In [1]: import numpy as np

In [2]: np.set_printoptions(suppress=True, linewidth=100)

In [3]: def rnd(a):
   ...:     return np.round(a, 2) + 0
   ...: 

In [4]: K = np.array([[0, 4, 0], [2, 0, 0], [0, 0, 7]])

In [5]: other = K / np.sqrt((K ** 2).mean(axis=1, keepdims=True))

In [6]: print(np.linalg.matrix_rank(other) == np.linalg.matrix_rank(K))
True

In [7]: print(rnd(K - K.mean(axis=1, keepdims=True)))
[[-1.33  2.67 -1.33]
 [ 1.33 -0.67 -0.67]
 [-2.33 -2.33  4.67]]

In [8]: P = np.triu(np.array([[0, 0, 2], [0, 0, 1], [2, 2, 1]]), 1) + np.eye(3)

In [9]: other = P @ K @ np.linalg.inv(P)

In [10]: print(rnd(np.linalg.det(other)))
-56.0

In [11]: print(rnd(np.poly(other)))
[ 1. -7. -8. 56.]

In [12]: print((K != 0).astype(int))
[[0 1 0]
 [1 0 0]
 [0 0 1]]

In [13]: print(rnd(np.linalg.det(K)))
-56.0

In [14]: print(K @ K)
[[ 8  0  0]
 [ 0  8  0]
 [ 0  0 49]]

In [15]: f = np.array([0, 3, 2])

In [16]: r1 = np.array([2, 0, 0, 1])

In [17]: m1 = f[:, None] + r1[None, :]

In [18]: print(m1)
[[2 0 0 1]
 [5 3 3 4]
 [4 2 2 3]]

In [19]: # columns 1 and 2 are equal

In [20]: rk = np.linalg.matrix_rank(m1)

In [21]: print(rk)
2

In [22]: ns = np.linalg.svd(m1)[2][rk:].T

In [23]: print(rnd(m1 @ ns))
[[0. 0.]
 [0. 0.]
 [0. 0.]]

In [24]: print([int(np.linalg.matrix_rank(m1[:i])) for i in range(1, len(m1) + 1)])
[1, 2, 2]

In [25]: print(np.allclose(m1 @ ns, 0))
True

In [26]: print(ns.shape)
(4, 2)

In [27]: print(np.linalg.matrix_rank(m1.T @ m1), np.linalg.matrix_rank(m1 @ m1.T))
2 2

In [28]: other = m1 / np.linalg.norm(m1, axis=1, keepdims=True)

In [29]: G = other @ other.T

In [30]: print(rnd(G[0]))
[1.   0.82 0.86]

In [31]: print((G - 2 * np.eye(3)).round(6).argmax(axis=1))
[2 2 1]

In [32]: print(rnd(np.degrees(np.arccos(np.clip(G[0, 1], -1, 1)))))
35.4

In [33]: print(np.argwhere(np.triu(np.abs(G) > 0.95, 1)))
[[1 2]]

In [34]: print(rnd(np.linalg.norm(other, axis=1)))
[1. 1. 1.]

In [35]: E = np.array([[0, -3, 2], [0, 0, -2], [0, 0, 0]])

In [36]: # triangular: eigenvalues sit on the diagonal

In [37]: other = np.array([[-2, 3], [3, -2], [3, -3]])

In [38]: print(E @ other)
[[-3  0]
 [-6  6]
 [ 0  0]]

In [39]: print(np.einsum("ij->j", E))
[ 0 -3  0]

In [40]: print(np.linalg.matrix_rank(E @ other))
2

In [41]: print(np.linalg.matrix_rank(np.vstack([E, other.T])))
3

In [42]: print(np.einsum("ik,kj->ij", E, other))
[[-3  0]
 [-6  6]
 [ 0  0]]

In [43]: print(other.T @ E.T)
[[-3 -6  0]
 [ 0  6  0]]

In [44]: print(rnd(E @ np.linalg.pinv(E) @ E))
[[ 0. -3.  2.]
 [ 0.  0. -2.]
 [ 0.  0.  0.]]

In [45]: print(np.abs(np.diag(np.linalg.qr(E)[1])) > 1e-9)
[False False False]

In [46]: print(np.linalg.lstsq(E[:-1].T, E[-1])[2])
2

In [47]: f = np.array([5, -5, 3, -3])

In [48]: r1 = np.array([-1, 1, 2])

In [49]: feats = np.outer(f, r1)

In [50]: print(feats)
[[ -5   5  10]
 [  5  -5 -10]
 [ -3   3   6]
 [  3  -3  -6]]

In [51]: # looks like rank 1

In [52]: Uu, sigma, VT = np.linalg.svd(feats)

In [53]: print(np.argmax(sigma[:-1] / (sigma[1:] + 1e-6)) + 1)
1

In [54]: other = Uu[:, :1] @ np.diag(sigma[:1]) @ VT[:1]

In [55]: print(np.linalg.matrix_rank(feats, rtol=0.05))
1

In [56]: print(rnd(np.linalg.norm(feats - other) / np.linalg.norm(feats)))
0.0

In [57]: print(np.linalg.lstsq(feats[:-1].T, feats[-1])[2])
1

In [58]: print(rnd(feats @ np.linalg.pinv(feats) @ feats))
[[ -5.   5.  10.]
 [  5.  -5. -10.]
 [ -3.   3.   6.]
 [  3.  -3.  -6.]]

In [59]: print(np.abs(np.diag(np.linalg.qr(feats)[1])) > 1e-9)
[ True False False]

In [60]: print(rnd(np.trace(np.linalg.pinv(feats) @ feats)))
1.0

In [61]: print(np.unique(feats.round(6), axis=0).shape)
(4, 3)

In [62]: rk = np.linalg.matrix_rank(feats)

In [63]: print(rk)
1

In [64]: ns = np.linalg.svd(feats)[2][rk:].T

In [65]: print([int(np.linalg.matrix_rank(feats[:i])) for i in range(1, len(feats) + 1)])
[1, 1, 1, 1]

In [66]: print(np.allclose(feats @ ns, 0))
True

In [67]: print([int(np.linalg.matrix_rank(np.delete(feats, i, axis=0))) for i in range(4)])
[1, 1, 1, 1]

In [68]: print(rnd(ns @ ns.T))
[[ 0.83  0.17  0.33]
 [ 0.17  0.83 -0.33]
 [ 0.33 -0.33  0.33]]

In [69]: print(rnd(feats @ ns))
[[0. 0.]
 [0. 0.]
 [0. 0.]
 [0. 0.]]

In [70]: W0 = np.array([[1, 1, -2, 0], [3, 3, 0, 2], [-1, -1, -4, -2], [2, 2, -1, 1]])

In [71]: # looks like rank 2

In [72]: print([round(float(x), 2) for x in np.linalg.svd(W0, compute_uv=False)[:3]])
[6.14, 4.72, 0.0]

In [73]: print(np.argsort(-np.linalg.norm(W0, axis=0).round(6), kind="stable")[:3])
[2 0 1]

In [74]: print(rnd(np.trace(np.linalg.pinv(W0) @ W0)))
2.0

In [75]: print(rnd(W0 @ np.linalg.pinv(W0) @ W0))
[[ 1.  1. -2.  0.]
 [ 3.  3.  0.  2.]
 [-1. -1. -4. -2.]
 [ 2.  2. -1.  1.]]

In [76]: print(np.abs(np.diag(np.linalg.qr(W0)[1])) > 1e-9)
[ True False  True False]

In [77]: print(np.linalg.lstsq(W0[:-1].T, W0[-1])[2])
2

In [78]: F = np.loadtxt("dump.csv", delimiter=",")

In [79]: print(rnd(F))
[[-0.13  1.14  3.6   1.32]
 [-2.68 -0.45 -0.97  2.77]
 [-0.38  3.81 -1.16 -0.16]
 [ 2.94  0.14 -0.88  2.56]]

In [80]: rng = np.random.default_rng(5544)

In [81]: idx = rng.permutation(4)

In [82]: print(idx)
[0 3 2 1]

In [83]: other = F[idx][:, idx]

In [84]: print(rnd(np.linalg.det(other)), rnd(np.linalg.det(F[idx])))
-256.0 256.0

In [85]: T = np.stack([F, 4 * F, F[::-1]])

In [86]: print(rnd(np.linalg.norm(T, axis=(1, 2))))
[ 8. 32.  8.]

In [87]: print(T.shape)
(3, 4, 4)

In [88]: print(np.linalg.matrix_rank(T.reshape(3, -1)))
2

In [89]: print((T @ F.T).shape)
(3, 4, 4)

In [90]: print(np.linalg.matrix_rank(T))
[4 4 4]

In [91]: M = np.load("w.npy")

In [92]: print(M)
[[  0.38   5.73   1.81]
 [ -2.57   9.42   0.95]
 [ -0.74   3.98   0.96]
 [ -2.62  -4.64 -14.35]
 [ -1.78  -5.14 -14.3 ]
 [ -0.64   4.54   1.57]
 [  0.2   -4.28 -14.55]
 [ -0.68   5.32   1.43]
 [ -0.63  -4.48 -15.53]
 [ -1.78  -4.43 -14.95]
 [ -0.18  -4.81 -14.45]
 [ -2.82   9.46   1.02]
 [  1.61   7.1    0.74]
 [ -3.01   9.85   1.3 ]
 [ -0.13  -6.53 -13.61]
 [ -1.05  -3.99 -14.73]
 [ -2.63  -2.88 -13.25]
 [ -3.9   -5.6  -14.1 ]
 [ -3.01  10.03   1.73]
 [  0.28   5.18   0.85]
 [ -2.22  10.66   2.48]]

In [93]: cen = M - M.mean(axis=0)

In [94]: Uu, sigma, VT = np.linalg.svd(cen, full_matrices=False)

In [95]: print((np.sign(Uu[:, 0]) == np.sign(Uu[0, 0])).astype(int))
[1 1 1 0 0 1 0 1 0 0 0 1 1 1 0 0 0 0 1 1 1]

In [96]: print(rnd(cen.mean(axis=0)))
[0. 0. 0.]

In [97]: print(np.abs(VT[0]).argmax())
2

In [98]: print(rnd(sigma ** 2 / (sigma ** 2).sum()))
[0.96 0.03 0.01]

In [99]: print(np.linalg.matrix_rank(cen))
3
